$ python3 -q
>>> import numpy as np
>>> np.set_printoptions(suppress=True, linewidth=140)
>>> def tidy(a):
...     return np.round(a, 3) + 0
... 
>>> E = np.load("test15.npy")
>>> print(E)
[[ 26.731 -33.677  17.889  -1.782  11.125]
 [ 13.767   8.949 -20.722  32.97  -24.002]
 [ 14.472   9.916 -21.331  34.788 -24.889]
 [ 13.941   8.71  -18.72   37.109 -25.21 ]
 [ 26.693 -34.065  16.699  -2.977  12.757]
 [ 14.903   8.641 -20.754  34.882 -25.968]
 [ 26.432 -32.771  17.338  -2.465  11.204]
 [ 26.667 -33.765  17.742  -2.688  11.944]
 [ 14.748  10.548 -20.065  35.734 -25.096]
 [ -6.483 -19.393   6.618 -18.907  -4.827]
 [ 13.489   9.799 -20.915  36.648 -24.456]
 [ 13.956  11.169 -18.194  35.485 -26.366]]
>>> x = np.array([5, 2, 4, 0, 0])
>>> rhs = E @ x
>>> coef, lr = np.zeros(5), 1 / np.linalg.norm(E, 2) ** 2
>>> for i in range(3):
...     coef -= lr * E.T @ (E @ coef - rhs)
...     if i % 1 == 0: print(i, round(np.linalg.norm(E @ coef - rhs), 3))
... 
0 170.084
1 113.453
2 83.477
>>> print(tidy(coef))
[ 1.634 -1.48   0.608  0.479  0.327]
>>> O, Rm = np.linalg.qr(E)
>>> print(tidy(np.abs(np.diag(Rm))))
[65.487 64.031 17.736  5.511  6.061]
>>> print(tidy(abs(Rm[0, 0])), tidy(np.linalg.norm(E[:, 0])))
65.487 65.487
>>> print(np.trace(O @ O.T))
5.0
>>> print(O.shape, Rm.shape)
(12, 5) (5, 5)
>>> print(tidy(O.T @ O))
[[1. 0. 0. 0. 0.]
 [0. 1. 0. 0. 0.]
 [0. 0. 1. 0. 0.]
 [0. 0. 0. 1. 0.]
 [0. 0. 0. 0. 1.]]
>>> Y = np.c_[E[:, :1] @ np.array([[-5]]), np.array([5, 9, 8, 0, 8, 0, 6, 5, 8, 1, 4, 0])]
>>> print(tidy(Y))
[[-133.655    5.   ]
 [ -68.835    9.   ]
 [ -72.36     8.   ]
 [ -69.705    0.   ]
 [-133.465    8.   ]
 [ -74.515    0.   ]
 [-132.16     6.   ]
 [-133.335    5.   ]
 [ -73.74     8.   ]
 [  32.415    1.   ]
 [ -67.445    4.   ]
 [ -69.78     0.   ]]
>>> print(tidy(np.linalg.norm(Y - E @ np.linalg.lstsq(E, Y)[0], axis=0)))
[0.    7.526]
>>> print(tidy(np.linalg.norm(np.linalg.qr(E)[0].T @ Y, axis=0) ** 2 / ((Y ** 2).sum(axis=0) + 1e-12)))
[1.    0.849]
>>> print(tidy(np.linalg.lstsq(E, Y[:, 0])[0]))
[-5.  0.  0.  0.  0.]
>>> x = np.array([3, 2, 0, 2, 2])
>>> rhs = E @ x
>>> print(tidy(np.linalg.solve(E.T @ E, E.T @ rhs)))
[3. 2. 0. 2. 2.]
>>> print(tidy(rhs))
[  31.525   77.135   83.046   83.041   31.509   79.819   31.232   30.983   86.616 -105.703   84.449   82.444]
>>> rng = np.random.default_rng(88)
>>> rhs = rhs + 0.02 * rng.normal(size=12)
>>> print(tidy(rhs))
[  31.51    77.124   83.025   83.05    31.501   79.837   31.251   30.973   86.646 -105.724   84.419   82.425]
>>> coef, *_ = np.linalg.lstsq(E, rhs)
>>> print([round(float(np.linalg.norm(np.linalg.solve(E.T @ E + lam * np.eye(5), E.T @ rhs))), 2) for lam in (0, 1, 10, 100)])
[4.58, 4.55, 4.41, 3.8]
>>> print(tidy(E.T @ (rhs - E @ coef)))
[0. 0. 0. 0. 0.]
>>> print(tidy(coef))
[3.003 2.003 0.002 1.997 1.998]
>>> print(tidy(np.linalg.norm(rhs - E @ coef)))
0.06
>>> D = np.linalg.norm(E[:, None] - E[None], axis=-1)
>>> print(tidy(D[6]))
[ 1.299 76.45  78.428 77.904  2.197 77.945  0.     1.343 78.669 43.642 79.022 78.744]
>>> print(np.flatnonzero(D[6] < D.mean() / 2))
[0 4 6 7]
>>> print((D + 1e9 * np.eye(12)).round(6).argmin(axis=1))
[ 7  2  8 10  7  2  0  0  2  6  8  8]
>>> print(tidy(D[:5, :5]))
[[ 0.    76.925 78.887 78.315  2.379]
 [76.925  0.     2.428  4.763 77.853]
 [78.887  2.428  0.     3.748 79.833]
 [78.315  4.763  3.748  0.    79.342]
 [ 2.379 77.853 79.833 79.342  0.   ]]
>>> print(np.linalg.matrix_rank(D ** 2))
7
>>> J = np.array([[1.0, 3.0, 0.0, 0.0, 0.0, 0.0],
...     [2.0, -3.0, 0.0, 0.0, 0.0, 0.0],
...     [0.0, 0.0, -3.0, -4.0, -5.0, -5.0],
...     [0.0, 0.0, 4.0, 3.0, 5.0, -2.0],
...     [0.0, 0.0, 2.0, -3.0, -4.0, -3.0],
...     [0.0, 0.0, 4.0, -5.0, 2.0, 1.0]])
>>> print(J)
[[ 1.  3.  0.  0.  0.  0.]
 [ 2. -3.  0.  0.  0.  0.]
 [ 0.  0. -3. -4. -5. -5.]
 [ 0.  0.  4.  3.  5. -2.]
 [ 0.  0.  2. -3. -4. -3.]
 [ 0.  0.  4. -5.  2.  1.]]
>>> print(tidy(np.linalg.norm(J, axis=1)))
[3.162 3.606 8.66  7.348 6.164 6.782]
>>> print(tidy(np.linalg.norm(J, 2)))
11.201
>>> lab = rng.permutation(6)
>>> Y = J[:, lab] * rng.choice([-1, 1], 6)
>>> print(Y)
[[ 3.  0. -0. -0.  0. -1.]
 [-3.  0. -0. -0.  0. -2.]
 [ 0. -5.  5.  4. -3. -0.]
 [ 0. -2. -5. -3.  4. -0.]
 [ 0. -3.  4.  3.  2. -0.]
 [ 0.  1. -2.  5.  4. -0.]]
>>> left, _, VT = np.linalg.svd(J.T @ Y)
>>> print(tidy(np.linalg.lstsq(J, Y)[0]))
[[ 0.  0.  0.  0.  0. -1.]
 [ 1.  0.  0.  0.  0.  0.]
 [ 0.  0.  0.  0.  1.  0.]
 [ 0.  0.  0. -1.  0.  0.]
 [ 0.  0. -1.  0.  0.  0.]
 [ 0.  1.  0.  0.  0.  0.]]
>>> print(tidy(left @ VT))
[[ 0.  0.  0.  0.  0. -1.]
 [ 1.  0.  0.  0.  0.  0.]
 [ 0.  0.  0.  0.  1.  0.]
 [ 0.  0.  0. -1.  0.  0.]
 [ 0.  0. -1.  0.  0.  0.]
 [ 0.  1.  0.  0.  0.  0.]]
>>> print(lab)
[1 5 4 3 2 0]
>>> Y = np.linalg.inv(J)
>>> print(tidy(J @ Y))
[[1. 0. 0. 0. 0. 0.]
 [0. 1. 0. 0. 0. 0.]
 [0. 0. 1. 0. 0. 0.]
 [0. 0. 0. 1. 0. 0.]
 [0. 0. 0. 0. 1. 0.]
 [0. 0. 0. 0. 0. 1.]]
>>> print((np.abs(Y) > 1e-9).astype(int))
[[1 1 0 0 0 0]
 [1 1 0 0 0 0]
 [0 0 1 1 1 1]
 [0 0 1 1 1 1]
 [0 0 1 1 1 1]
 [0 0 1 1 1 1]]
>>> K = np.load("dump.npy")
>>> print(K)
[[ 1 -9  0 -7  0]
 [ 5  8  0  7  0]
 [ 0  0 -6  0 -7]
 [ 3 -8  0 -4  0]
 [ 0  0  0  0 -3]]
>>> print((K != 0).astype(int))
[[1 1 0 1 0]
 [1 1 0 1 0]
 [0 0 1 0 1]
 [1 1 0 1 0]
 [0 0 0 0 1]]
>>> Y = K / np.sqrt((K ** 2).mean(axis=1, keepdims=True))
>>> print(tidy(Y[4]))
[ 0.     0.     0.     0.    -2.236]
>>> print(np.linalg.matrix_rank(Y) == np.linalg.matrix_rank(K))
True
>>> print(tidy(np.linalg.norm(Y, axis=1)))
[2.236 2.236 2.236 2.236 2.236]
>>> print(np.linalg.matrix_rank(K - K.mean(axis=1, keepdims=True)))
4
>>> print(K - K.mean(axis=1, keepdims=True))
[[ 4.  -6.   3.  -4.   3. ]
 [ 1.   4.  -4.   3.  -4. ]
 [ 2.6  2.6 -3.4  2.6 -4.4]
 [ 4.8 -6.2  1.8 -2.2  1.8]
 [ 0.6  0.6  0.6  0.6 -2.4]]
